% python3 -q
>>> import numpy as np
>>> np.set_printoptions(suppress=True, linewidth=200)
>>> out = np.array([[0, 0], [1, 1], [2, 2], [0, 2], [1, 2]])
>>> arr = np.block([[np.zeros((5, 5)), out], [out.T, np.zeros((2, 2))]])
>>> arr
array([[0., 0., 0., 0., 0., 0., 0.],
       [0., 0., 0., 0., 0., 1., 1.],
       [0., 0., 0., 0., 0., 2., 2.],
       [0., 0., 0., 0., 0., 0., 2.],
       [0., 0., 0., 0., 0., 1., 2.],
       [0., 1., 2., 0., 1., 0., 0.],
       [0., 1., 2., 2., 2., 0., 0.]])
>>> # rows and columns are dependent
>>> r = np.linalg.matrix_rank(arr)
>>> r
np.int64(4)
>>> N = np.linalg.svd(arr)[2][r:].T
>>> N.shape
(7, 3)
>>> np.linalg.matrix_rank(arr.T @ arr), np.linalg.matrix_rank(arr @ arr.T)
(np.int64(4), np.int64(4))
>>> Uu, sig, vt = np.linalg.svd(arr)
>>> sig.round(2) + 0
array([4.16, 4.16, 1.29, 1.29, 0.  , 0.  , 0.  ])
>>> out = Uu[:, :4] @ np.diag(sig[:4]) @ vt[:4]
>>> np.linalg.matrix_rank(out)
np.int64(4)
>>> np.linalg.matrix_rank(arr, rtol=0.05)
np.int64(4)
>>> (arr + arr.T) / 2
array([[0., 0., 0., 0., 0., 0., 0.],
       [0., 0., 0., 0., 0., 1., 1.],
       [0., 0., 0., 0., 0., 2., 2.],
       [0., 0., 0., 0., 0., 0., 2.],
       [0., 0., 0., 0., 0., 1., 2.],
       [0., 1., 2., 0., 1., 0., 0.],
       [0., 1., 2., 2., 2., 0., 0.]])
>>> np.trace(arr)
np.float64(0.0)
>>> np.allclose(arr[:-1].T @ np.linalg.lstsq(arr[:-1].T, arr[-1])[0], arr[-1])
False
>>> round(float(np.trace(np.linalg.pinv(arr) @ arr)), 2)
4.0
>>> np.round(arr @ np.linalg.pinv(arr) @ arr, 2) + 0
array([[0., 0., 0., 0., 0., 0., 0.],
       [0., 0., 0., 0., 0., 1., 1.],
       [0., 0., 0., 0., 0., 2., 2.],
       [0., 0., 0., 0., 0., 0., 2.],
       [0., 0., 0., 0., 0., 1., 2.],
       [0., 1., 2., 0., 1., 0., 0.],
       [0., 1., 2., 2., 2., 0., 0.]])
>>> gram = arr.T @ arr
>>> np.trace(gram), (arr ** 2).sum()
(np.float64(38.0), np.float64(38.0))
>>> np.allclose(gram, gram.T)
True
>>> data = np.load("case15.npy")
>>> data
array([[-0.8 ,  1.6 ,  0.2 , -0.1 ,  0.2 ],
       [ 1.4 , -1.  ,  0.5 ,  0.3 ,  0.6 ],
       [-3.01, -0.69, -2.12, -0.62,  1.23],
       [-1.6 , -2.1 , -0.6 ,  0.  , -0.7 ],
       [-0.6 , -0.2 ,  0.1 , -1.  ,  0.7 ],
       [-0.4 , -0.2 ,  1.3 , -0.2 ,  1.1 ],
       [-1.6 ,  0.4 , -1.  ,  0.  , -0.6 ],
       [-2.9 , -0.6 , -2.  , -0.5 ,  1.3 ]])
>>> rng = np.random.default_rng(199)
>>> z = rng.permutation(5)
>>> out = data[:, z] * rng.choice([-1, 1], 5)
>>> out
array([[-0.2 , -0.2 ,  0.8 , -1.6 , -0.1 ],
       [-0.6 , -0.5 , -1.4 ,  1.  ,  0.3 ],
       [-1.23,  2.12,  3.01,  0.69, -0.62],
       [ 0.7 ,  0.6 ,  1.6 ,  2.1 ,  0.  ],
       [-0.7 , -0.1 ,  0.6 ,  0.2 , -1.  ],
       [-1.1 , -1.3 ,  0.4 ,  0.2 , -0.2 ],
       [ 0.6 ,  1.  ,  1.6 , -0.4 ,  0.  ],
       [-1.3 ,  2.  ,  2.9 ,  0.6 , -0.5 ]])
>>> Uu, _, vt = np.linalg.svd(data.T @ out)
>>> z
array([4, 2, 0, 1, 3])
>>> np.round(Uu @ vt, 2) + 0
array([[ 0.,  0., -1.,  0.,  0.],
       [ 0.,  0.,  0., -1.,  0.],
       [ 0., -1.,  0.,  0.,  0.],
       [ 0.,  0.,  0.,  0.,  1.],
       [-1.,  0.,  0.,  0.,  0.]])
>>> W0 = np.load("block16.npy")
>>> W0.round(2)
array([[ 0.98, -0.02, -0.02, -0.14,  0.14, -0.02],
       [-0.02,  0.98, -0.02, -0.14,  0.14, -0.02],
       [-0.02, -0.02,  0.98, -0.14,  0.14, -0.02],
       [-0.14, -0.14, -0.14,  0.04,  0.96, -0.14],
       [ 0.14,  0.14,  0.14,  0.96,  0.04,  0.14],
       [-0.02, -0.02, -0.02, -0.14,  0.14,  0.98]])
>>> # orthonormal columns
>>> w, evecs = np.linalg.eigh(W0)
>>> vec = np.array([-2, -3, -3, 2, -2, 2])
>>> np.round(evecs * np.abs(w) @ evecs.T, 2) + 0
array([[1., 0., 0., 0., 0., 0.],
       [0., 1., 0., 0., 0., 0.],
       [0., 0., 1., 0., 0., 0.],
       [0., 0., 0., 1., 0., 0.],
       [0., 0., 0., 0., 1., 0.],
       [0., 0., 0., 0., 0., 1.]])
>>> round(float(np.abs(W0).sum(axis=1).max()), 2), round(float(np.abs(w).max()), 2)
(1.55, 1.0)
